$ ipython --no-banner

In [1]: import numpy as np

In [2]: np.set_printoptions(precision=2, suppress=True, linewidth=100)

In [3]: def rnd(a):
   ...:     return np.round(a, 2) + 0
   ...: 

In [4]: q, _ = np.linalg.qr(np.array([[-0.4, -0.3, 0.9], [-2.0, 1.2, -1.1], [-0.4, 1.9, 0.7]]))

In [5]: m1 = -2 * q

In [6]: rnd(m1)
Out[6]: 
array([[ 0.38, -0.67, -1.84],
       [ 1.92, -0.24,  0.49],
       [ 0.38,  1.87, -0.6 ]])

In [7]: rnd(m1 @ m1.T)
Out[7]: 
array([[4., 0., 0.],
       [0., 4., 0.],
       [0., 0., 4.]])

In [8]: rnd(m1[:, 2] @ m1[:, 0])
Out[8]: np.float64(0.0)

In [9]: proj = np.triu(np.array([[0, 1, 3], [2, 2, 2], [1, 0, 0]]), 1) + np.eye(3)

In [10]: out = proj @ m1 @ np.linalg.inv(proj)

In [11]: rnd(np.trace(out)), rnd(np.trace(m1))
Out[11]: (np.float64(-0.45), np.float64(-0.45))

In [12]: rnd(np.linalg.det(out))
Out[12]: np.float64(-8.0)

In [13]: rnd(proj @ m1 - m1 @ proj)
Out[13]: 
array([[ 3.08,  4.98, -1.12],
       [ 0.77,  1.81, -6.49],
       [ 0.  , -0.38, -4.89]])

In [14]: u = np.array([3, 3, 2])

In [15]: out = m1 + np.outer(u, np.eye(3)[2])

In [16]: rnd(np.linalg.det(out) / np.linalg.det(m1)), rnd(1 + np.linalg.solve(m1, u)[2])
Out[16]: (np.float64(-0.32), np.float64(-0.32))

In [17]: np.linalg.matrix_rank(out - m1)
Out[17]: np.int64(1)

In [18]: arr = np.array([[2, 0, 0, 0, 0],
    ...:     [0, 0, 0, 0, 0],
    ...:     [0, 0, -1, 0, 0],
    ...:     [0, 0, 0, 0, 0],
    ...:     [0, 0, 0, 0, -2]])

In [19]: arr
Out[19]: 
array([[ 2,  0,  0,  0,  0],
       [ 0,  0,  0,  0,  0],
       [ 0,  0, -1,  0,  0],
       [ 0,  0,  0,  0,  0],
       [ 0,  0,  0,  0, -2]])

In [20]: # symmetric

In [21]: vals, V = np.linalg.eigh(arr)

In [22]: x = np.array([1, 3, 0, 3, 3])

In [23]: rnd(x @ arr @ x / (x @ x)), vals[0], vals[-1]
Out[23]: (np.float64(-0.57), np.float64(-2.0), np.float64(2.0))

In [24]: (np.sign(V[:, -1].round(6)) == np.sign(V[0, -1].round(6))).astype(int)
Out[24]: array([1, 0, 0, 0, 0])

In [25]: rnd(np.linalg.eigvalsh(arr[1:, 1:]))
Out[25]: array([-2., -1.,  0.,  0.])

In [26]: V * np.abs(vals) @ V.T
Out[26]: 
array([[2., 0., 0., 0., 0.],
       [0., 0., 0., 0., 0.],
       [0., 0., 1., 0., 0.],
       [0., 0., 0., 0., 0.],
       [0., 0., 0., 0., 2.]])

In [27]: vals, V = np.linalg.eigh(arr)

In [28]: V.T @ arr @ V
Out[28]: 
array([[-2.,  0.,  0.,  0.,  0.],
       [ 0., -1.,  0.,  0.,  0.],
       [ 0.,  0.,  0.,  0.,  0.],
       [ 0.,  0.,  0.,  0.,  0.],
       [ 0.,  0.,  0.,  0.,  2.]])

In [29]: vals
Out[29]: array([-2., -1.,  0.,  0.,  2.])

In [30]: rnd(np.linalg.svd(arr, compute_uv=False))
Out[30]: array([2., 2., 1., 0., 0.])

In [31]: U, s, vt = np.linalg.svd(arr)

In [32]: V = vt[:(s > 1e-8).sum()]

In [33]: rng = np.random.default_rng(541)

In [34]: x = arr[4] + 3 * arr[2] + rng.integers(2) * np.eye(5)[2]

In [35]: x
Out[35]: array([ 0.,  0., -3.,  0., -2.])

In [36]: np.allclose(V.T @ V @ x, x)
Out[36]: True

In [37]: np.diag(V.T @ V)
Out[37]: array([1., 0., 1., 0., 1.])

In [38]: V.T @ V
Out[38]: 
array([[1., 0., 0., 0., 0.],
       [0., 0., 0., 0., 0.],
       [0., 0., 1., 0., 0.],
       [0., 0., 0., 0., 0.],
       [0., 0., 0., 0., 1.]])

In [39]: [int(np.linalg.matrix_rank(np.linalg.matrix_power(arr, p))) for p in range(1, 6)]
Out[39]: [3, 3, 3, 3, 3]

In [40]: arr @ arr
Out[40]: 
array([[4, 0, 0, 0, 0],
       [0, 0, 0, 0, 0],
       [0, 0, 1, 0, 0],
       [0, 0, 0, 0, 0],
       [0, 0, 0, 0, 4]])

In [41]: np.prod(np.diag(arr)), rnd(np.linalg.det(arr))
Out[41]: (np.int64(0), np.float64(0.0))

In [42]: np.unravel_index(np.abs(arr).argmax(), arr.shape)
Out[42]: (np.int64(0), np.int64(0))

In [43]: rnd(np.linalg.norm(arr))
Out[43]: np.float64(3.0)

In [44]: arr.sum(axis=0)
Out[44]: array([ 2,  0, -1,  0, -2])

In [45]: F = np.load("a.npy")

In [46]: F
Out[46]: 
array([[3., 2., 0., 2., 0., 0.],
       [2., 3., 0., 2., 0., 0.],
       [0., 0., 3., 0., 0., 0.],
       [2., 2., 0., 3., 0., 0.],
       [0., 0., 0., 0., 3., 2.],
       [0., 0., 0., 0., 2., 3.]])

In [47]: # symmetric

In [48]: vals, V = np.linalg.eigh(F)

In [49]: x = np.array([-2, -3, -3, 3, -2, -4])

In [50]: x @ F @ x
Out[50]: np.float64(149.0)

In [51]: rnd(V * np.maximum(vals, 0) @ V.T)
Out[51]: 
array([[3., 2., 0., 2., 0., 0.],
       [2., 3., 0., 2., 0., 0.],
       [0., 0., 3., 0., 0., 0.],
       [2., 2., 0., 3., 0., 0.],
       [0., 0., 0., 0., 3., 2.],
       [0., 0., 0., 0., 2., 3.]])

In [52]: T = np.stack([F, 2 * F, F[::-1]])

In [53]: np.einsum("bij,cij->bc", T, T)
Out[53]: 
array([[ 86., 172.,   0.],
       [172., 344.,   0.],
       [  0.,   0.,  86.]])

In [54]: np.linalg.matrix_rank(T)
Out[54]: array([6, 6, 6])

In [55]: np.linalg.matrix_rank(T.reshape(3, -1))
Out[55]: np.int64(2)

In [56]: rnd(np.linalg.norm(T, axis=(1, 2)))
Out[56]: array([ 9.27, 18.55,  9.27])

In [57]: out = F + rng.integers(-2, 3, (6, 3)) @ rng.integers(-2, 3, (3, 6))

In [58]: out
Out[58]: 
array([[ 1., -4.,  1., -2.,  4.,  2.],
       [-4.,  1.,  0.,  5.,  0., -2.],
       [ 4.,  8.,  1.,  2., -2., -2.],
       [ 4.,  0.,  0., -2.,  4.,  2.],
       [ 4.,  2.,  1.,  2., -2.,  3.],
       [-8., -2., -1.,  2.,  5.,  0.]])

In [59]: np.abs(out - F).sum(axis=1)
Out[59]: array([19., 13., 20., 15., 15., 19.])

In [60]: np.linalg.matrix_rank(out - F, tol=1e-8)
Out[60]: np.int64(3)

In [61]: rnd(np.linalg.svd(out - F, compute_uv=False))
Out[61]: array([15.81, 11.66,  5.93,  0.  ,  0.  ,  0.  ])

In [62]: np.allclose(out, out.T)
Out[62]: False

In [63]: rnd(np.abs(np.linalg.eigvals(out)).max())
Out[63]: np.float64(7.8)

In [64]: (out - out.T) / 2
Out[64]: 
array([[ 0. ,  0. , -1.5, -3. ,  0. ,  5. ],
       [ 0. ,  0. , -4. ,  2.5, -1. ,  0. ],
       [ 1.5,  4. ,  0. ,  1. , -1.5, -0.5],
       [ 3. , -2.5, -1. ,  0. ,  1. ,  0. ],
       [ 0. ,  1. ,  1.5, -1. ,  0. , -1. ],
       [-5. ,  0. ,  0.5,  0. ,  1. ,  0. ]])

In [65]: np.linalg.determinant(out)
AttributeError: module 'numpy.linalg' has no attribute 'determinant'


In [66]: J = np.loadtxt("dump.csv", delimiter=",")

In [67]: J
Out[67]: 
array([[-1.,  0.,  0.,  0.,  0.,  0.],
       [ 0.,  1.,  0.,  0.,  0.,  0.],
       [ 0.,  0.,  2.,  0.,  0.,  0.],
       [ 0.,  0.,  0.,  1.,  0.,  0.],
       [ 0.,  0.,  0.,  0.,  0.,  0.],
       [ 0.,  0.,  0.,  0.,  0., -1.]])

In [68]: # null space of dimension 1

In [69]: lab = rng.permutation(6)

In [70]: lab
Out[70]: array([4, 5, 0, 1, 2, 3])

In [71]: out = J[lab][:, lab]

In [72]: rnd(np.sort(np.abs(np.linalg.eigvals(out))))
Out[72]: array([0., 1., 1., 1., 1., 2.])

In [73]: rnd(np.linalg.svd(J, compute_uv=False))
Out[73]: array([2., 1., 1., 1., 1., 0.])

In [74]: J @ J.T
Out[74]: 
array([[1., 0., 0., 0., 0., 0.],
       [0., 1., 0., 0., 0., 0.],
       [0., 0., 4., 0., 0., 0.],
       [0., 0., 0., 1., 0., 0.],
       [0., 0., 0., 0., 0., 0.],
       [0., 0., 0., 0., 0., 1.]])

In [75]: def softmax(z):
    ...:     e = np.exp(z - z.max(axis=-1, keepdims=True))
    ...:     return e / e.sum(axis=-1, keepdims=True)
    ...: 

In [76]: rnd(softmax(J[0] + 2))
Out[76]: array([0.07, 0.19, 0.19, 0.19, 0.19, 0.19])

In [77]: rnd(softmax(10 * J[0]))
Out[77]: array([0. , 0.2, 0.2, 0.2, 0.2, 0.2])

In [78]: S = J @ J.T / np.sqrt(6)

In [79]: rnd(softmax(S + np.triu(np.full(S.shape, -np.inf), 1)))
Out[79]: 
array([[1.  , 0.  , 0.  , 0.  , 0.  , 0.  ],
       [0.4 , 0.6 , 0.  , 0.  , 0.  , 0.  ],
       [0.14, 0.14, 0.72, 0.  , 0.  , 0.  ],
       [0.22, 0.22, 0.22, 0.33, 0.  , 0.  ],
       [0.2 , 0.2 , 0.2 , 0.2 , 0.2 , 0.  ],
       [0.15, 0.15, 0.15, 0.15, 0.15, 0.23]])

In [80]: softmax(S).round(6).argmax(axis=1)
Out[80]: array([0, 1, 2, 3, 0, 5])

In [81]: feats = np.loadtxt("data.csv", delimiter=",")

In [82]: feats
Out[82]: 
array([[ 1.,  1.,  1.,  1., -1., -1., -1., -1.],
       [ 1., -1.,  1., -1., -1.,  1., -1.,  1.],
       [ 1.,  1., -1., -1., -1., -1.,  1.,  1.],
       [ 1., -1., -1.,  1.,  1., -1., -1.,  1.],
       [ 1.,  1.,  1.,  1.,  1.,  1.,  1.,  1.],
       [ 1., -1., -1.,  1., -1.,  1.,  1., -1.]])

In [83]: out = feats / np.linalg.norm(feats, axis=1, keepdims=True)

In [84]: G = out @ out.T

In [85]: (G - 2 * np.eye(6)).round(6).argmax(axis=1)
Out[85]: array([1, 0, 0, 0, 0, 0])

In [86]: rnd(np.linalg.norm(out, axis=1))
Out[86]: array([1., 1., 1., 1., 1., 1.])

In [87]: (np.abs(G) > 0.9).astype(int)
Out[87]: 
array([[1, 0, 0, 0, 0, 0],
       [0, 1, 0, 0, 0, 0],
       [0, 0, 1, 0, 0, 0],
       [0, 0, 0, 1, 0, 0],
       [0, 0, 0, 0, 1, 0],
       [0, 0, 0, 0, 0, 1]])

In [88]: np.degrees(np.arccos(np.clip(G[3, 5], -1, 1)))
Out[88]: np.float64(90.0)

In [89]: np.argwhere(np.triu(np.abs(G) > 0.95, 1))
Out[89]: array([], shape=(0, 2), dtype=int64)

In [90]: x = np.array([-3, 0, 0, -2, 2, 3, 2, 2])

In [91]: feats * x
Out[91]: 
array([[-3.,  0.,  0., -2., -2., -3., -2., -2.],
       [-3., -0.,  0.,  2., -2.,  3., -2.,  2.],
       [-3.,  0., -0.,  2., -2., -3.,  2.,  2.],
       [-3., -0., -0., -2.,  2., -3., -2.,  2.],
       [-3.,  0.,  0., -2.,  2.,  3.,  2.,  2.],
       [-3., -0., -0., -2., -2.,  3.,  2., -2.]])

In [92]: feats @ np.ones(8)
Out[92]: array([0., 0., 0., 0., 8., 0.])

In [93]: feats @ (2 * x)
Out[93]: array([-28.,   0.,  -4., -12.,   8.,  -8.])

In [94]: np.einsum("ij,j->i", feats, x)
Out[94]: array([-14.,   0.,  -2.,  -6.,   4.,  -4.])

In [95]: x @ feats
ValueError: matmul: Input operand 1 has a mismatch in its core dimension 0, with gufunc signature (n?,k),(k,m?)->(n?,m?) (size 6 is different from 8)


In [96]: out = np.array([[1, 3], [3, 3], [1, 1], [3, 3], [3, 0], [2, 0], [0, 2], [0, 2]])

In [97]: np.einsum("ik,kj->ji", feats, out)
Out[97]: 
array([[ 3., -5., -5.,  1., 13., -1.],
       [ 6., -2.,  6.,  2., 14.,  2.]])

In [98]: np.einsum("ij->j", feats)
Out[98]: array([ 6.,  0.,  0.,  2., -2.,  0.,  0.,  2.])

In [99]: out @ feats
ValueError: matmul: Input operand 1 has a mismatch in its core dimension 0, with gufunc signature (n?,k),(k,m?)->(n?,m?) (size 6 is different from 2)


In [100]: np.linalg.matrix_rank(np.vstack([feats, out.T]))
Out[100]: np.int64(8)

In [101]: np.vstack([feats, out.T]).shape
Out[101]: (8, 8)

In [102]: np.einsum("ik,kj->ij", feats, out)
Out[102]: 
array([[ 3.,  6.],
       [-5., -2.],
       [-5.,  6.],
       [ 1.,  2.],
       [13., 14.],
       [-1.,  2.]])

In [103]: feats @ out
Out[103]: 
array([[ 3.,  6.],
       [-5., -2.],
       [-5.,  6.],
       [ 1.,  2.],
       [13., 14.],
       [-1.,  2.]])
